% python3 -q
>>> import numpy as np
>>> np.set_printoptions(precision=2, suppress=True, linewidth=120, legacy="1.25")
>>> def rnd(a):
...     return np.round(a, 2) + 0
... 
>>> m1 = np.loadtxt("w.csv", delimiter=",")
>>> m1
array([[-0.99,  0.45, -0.85],
       [-0.98,  0.5 , -0.92],
       [ 0.85, -0.53,  0.97],
       [-0.16,  0.24, -0.76],
       [-0.92,  0.54, -0.97],
       [-1.  ,  0.68, -0.99],
       [-0.81,  0.24, -0.61],
       [-0.9 ,  0.23, -0.49],
       [-0.93,  0.59, -0.98],
       [ 0.71, -0.36,  0.87],
       [-0.78,  0.38, -0.88],
       [ 0.98, -0.48,  0.9 ],
       [ 0.99, -0.65,  0.99],
       [ 0.35, -0.18,  0.56],
       [ 0.75, -0.45,  0.94],
       [ 0.9 , -0.43,  0.9 ],
       [ 0.68,  0.24, -0.85],
       [-0.98,  0.6 , -0.98],
       [-0.79,  0.11, -0.15],
       [-0.59, -0.04,  0.35],
       [-0.9 ,  0.43, -0.9 ],
       [-0.41, -0.17,  0.68],
       [ 0.17,  0.01, -0.09]])
>>> np.abs(m1).max()
1.0
>>> m1[23]
Traceback (most recent call last):
  File "<python-input-6>", line 1, in <module>
    m1[23]
    ~~^^^^
IndexError: index 23 is out of bounds for axis 0 with size 23
>>> np.unravel_index(np.abs(m1).argmax(), m1.shape)
(5, 0)
>>> np.count_nonzero(m1)
69
>>> np.linalg.matrix_rank(m1)
3
>>> Xc = (m1 - m1.mean(axis=0)) / m1.std(axis=0)
>>> np.argwhere(np.abs(Xc) > 2)
array([], shape=(0, 2), dtype=int64)
>>> beta = np.linalg.lstsq(np.delete(Xc, 0, axis=1), Xc[:, 0])[0]
>>> rnd(beta)
array([-1.75, -0.9 ])
>>> hat = m1 @ np.linalg.solve(m1.T @ m1, m1.T)
>>> rnd(hat @ m1[:, 2])
array([-0.85, -0.92,  0.97, -0.76, -0.97, -0.99, -0.61, -0.49, -0.98,  0.87, -0.88,  0.9 ,  0.99,  0.56,  0.94,  0.9 ,
       -0.85, -0.98, -0.15,  0.35, -0.9 ,  0.68, -0.09])
>>> np.allclose(hat @ hat, hat)
True
>>> rnd(np.linalg.eigvalsh(hat))
array([0., 0., 0., 0., 0., 0., 0., 0., 0., 0., 0., 0., 0., 0., 0., 0., 0., 0., 0., 0., 1., 1., 1.])
>>> W2 = m1[[16, 21]].astype(float)
>>> for _ in range(5):
...     idx = np.linalg.norm(m1[:, None] - W2, axis=-1).argmin(axis=1)
...     W2 = np.array([m1[idx == j].mean(axis=0) for j in range(2)])
... 
>>> idx
array([0, 0, 1, 0, 0, 0, 0, 0, 0, 1, 0, 1, 1, 1, 1, 1, 0, 0, 0, 1, 0, 1, 1])
>>> rnd(W2[1] - W2[0])
array([ 1.2 , -0.73,  1.5 ])
>>> np.abs(W2[1] - W2[0]).argmax()
2
>>> d = np.linalg.norm(m1[:, None] - m1[None], axis=-1)
>>> (d + 1e9 * np.eye(23)).round(6).argmin(axis=1)
array([ 1,  0, 14, 10,  8, 17,  7,  6, 17, 14, 20, 15,  2,  9,  9, 11,  3,  8,  7, 21,  0, 19, 13])
>>> d.shape
(23, 23)
>>> J = np.array([[3, -3, -1, 1, 3, -2, 3, 2],
...     [0, 0, 3, 3, 3, -1, 0, 3],
...     [0, 0, 3, -3, 0, -3, -3, -1],
...     [0, 0, 0, -1, 1, 2, -2, 3],
...     [0, 0, 0, 0, 1, 3, -2, -3],
...     [0, 0, 0, 0, 0, 3, 2, 2],
...     [0, 0, 0, 0, 0, 0, -3, -3],
...     [0, 0, 0, 0, 0, 0, 0, 2]])
>>> U, sigma, VT = np.linalg.svd(J)
>>> np.argmax(sigma[:-1] / (sigma[1:] + 1e-6)) + 1
7
>>> other = U[:, :7] @ np.diag(sigma[:7]) @ VT[:7]
>>> rnd(np.linalg.norm(J - other) / np.linalg.norm(J))
0.0
>>> J @ J
array([[  9,  -9, -15,  -4,   4,   5,  -9, -17],
       [  0,   0,   9, -12,   6,   3, -23,   1],
       [  0,   0,   9,  -6,  -3, -24,   0, -11],
       [  0,   0,   0,   1,   0,   7,  10,  10],
       [  0,   0,   0,   0,   1,  12,  10,   3],
       [  0,   0,   0,   0,   0,   9,   0,   4],
       [  0,   0,   0,   0,   0,   0,   9,   3],
       [  0,   0,   0,   0,   0,   0,   0,   4]])
>>> rnd(np.linalg.norm(J[2] - J[4]))
7.75
>>> rnd(np.linalg.norm(J[2], 1)), rnd(np.linalg.norm(J[2], np.inf))
(13.0, 3.0)
>>> rnd(np.linalg.norm(J, axis=0))
array([3.  , 3.  , 4.36, 4.47, 4.47, 6.  , 6.24, 7.  ])
>>> rnd(np.linalg.norm(J, 2))
9.13
>>> rnd(np.linalg.norm(J, axis=1))
array([6.78, 6.08, 6.08, 4.36, 4.8 , 4.12, 4.24, 2.  ])
>>> np.linalg.cond(J) > 100
True
>>> np.argsort(-np.linalg.norm(J, axis=0).round(6), kind="stable")[:3]
array([7, 6, 5])
>>> rnd(np.linalg.norm(J, 2) / np.linalg.norm(J))
0.64
>>> r = np.linalg.matrix_rank(J)
>>> r
7
>>> null = np.linalg.svd(J)[2][r:].T
>>> null.shape
(8, 1)
>>> rnd(J @ null)
array([[0.],
       [0.],
       [0.],
       [0.],
       [0.],
       [0.],
       [0.],
       [0.]])
>>> A = np.load("m.npy")
>>> A
array([[  4.5 ,   7.35,  -3.41,   0.73],
       [ -1.09,  -6.54,   4.57,   0.18],
       [  2.66,   2.86,  -1.11,   0.41],
       [ -1.61,  -3.89,   2.17,  -0.2 ],
       [ -1.67,  -0.62,  -0.37,  -0.39],
       [ -1.48, -10.44,   7.18,   0.11],
       [ -1.45,  -1.7 ,   0.6 ,  -0.27],
       [ -2.14,  -3.16,   0.92,  -0.67],
       [ -1.87,  -4.82,   2.9 ,  -0.17],
       [  1.57,   3.08,  -1.86,   0.07],
       [ -2.49,  -8.31,   4.94,  -0.26],
       [ -0.44,  -6.89,   5.03,   0.25],
       [ -2.4 ,  -3.26,   1.24,  -0.47],
       [  2.51,  -0.78,   1.77,   0.67],
       [  1.36,   5.84,  -4.04,  -0.15],
       [  2.88,   9.16,  -5.99,   0.03],
       [  0.72,   2.7 ,  -2.17,  -0.27],
       [ -0.68,   1.71,  -1.62,  -0.3 ],
       [ -0.14,   0.43,  -0.52,  -0.22],
       [ -0.46,  -2.34,   1.33,  -0.21],
       [  0.15,   2.11,  -1.85,  -0.26],
       [  2.83,   5.  ,  -2.3 ,   0.52],
       [  1.51,   1.09,  -0.01,   0.43],
       [  1.32,   2.97,  -1.62,   0.21],
       [ -0.63,  -2.89,   1.79,  -0.12],
       [ -3.66, -11.17,   6.9 ,  -0.04],
       [ -0.07,   0.42,  -0.12,   0.13],
       [ -1.5 ,  -6.01,   3.6 ,  -0.22],
       [ -1.45,  -3.6 ,   2.05,  -0.22],
       [  2.41,   4.72,  -2.41,   0.27],
       [  0.08,  -1.69,   1.15,   0.04],
       [ -0.28,   2.39,  -1.71,  -0.11],
       [ -0.32,   1.6 ,  -1.27,  -0.07],
       [  0.46,   1.03,  -0.23,   0.26],
       [ -1.11,  -2.75,   1.09,  -0.39],
       [ -3.33, -11.71,   7.34,  -0.13],
       [ -0.94,  -5.22,   3.37,  -0.08],
       [  0.8 ,  -0.57,   0.97,   0.31],
       [  0.91,   2.63,  -1.51,   0.06],
       [ -0.5 ,   0.8 ,  -1.25,  -0.36],
       [ -0.73,  -1.37,   0.64,  -0.22]])
>>> W2 = A[[8, 32]].astype(float)
>>> for _ in range(3):
...     idx = np.linalg.norm(A[:, None] - W2, axis=-1).argmin(axis=1)
...     W2 = np.array([A[idx == j].mean(axis=0) for j in range(2)])
... 
>>> idx
array([1, 0, 1, 0, 1, 0, 0, 0, 0, 1, 0, 0, 0, 1, 1, 1, 1, 1, 1, 0, 1, 1, 1, 1, 0, 0, 1, 0, 0, 1, 0, 1, 1, 1, 0, 0, 0,
       1, 1, 1, 1])
>>> rnd(W2[1] - W2[0])
array([ 2.52,  7.73, -4.62,  0.24])
>>> np.bincount(idx)
array([18, 23])
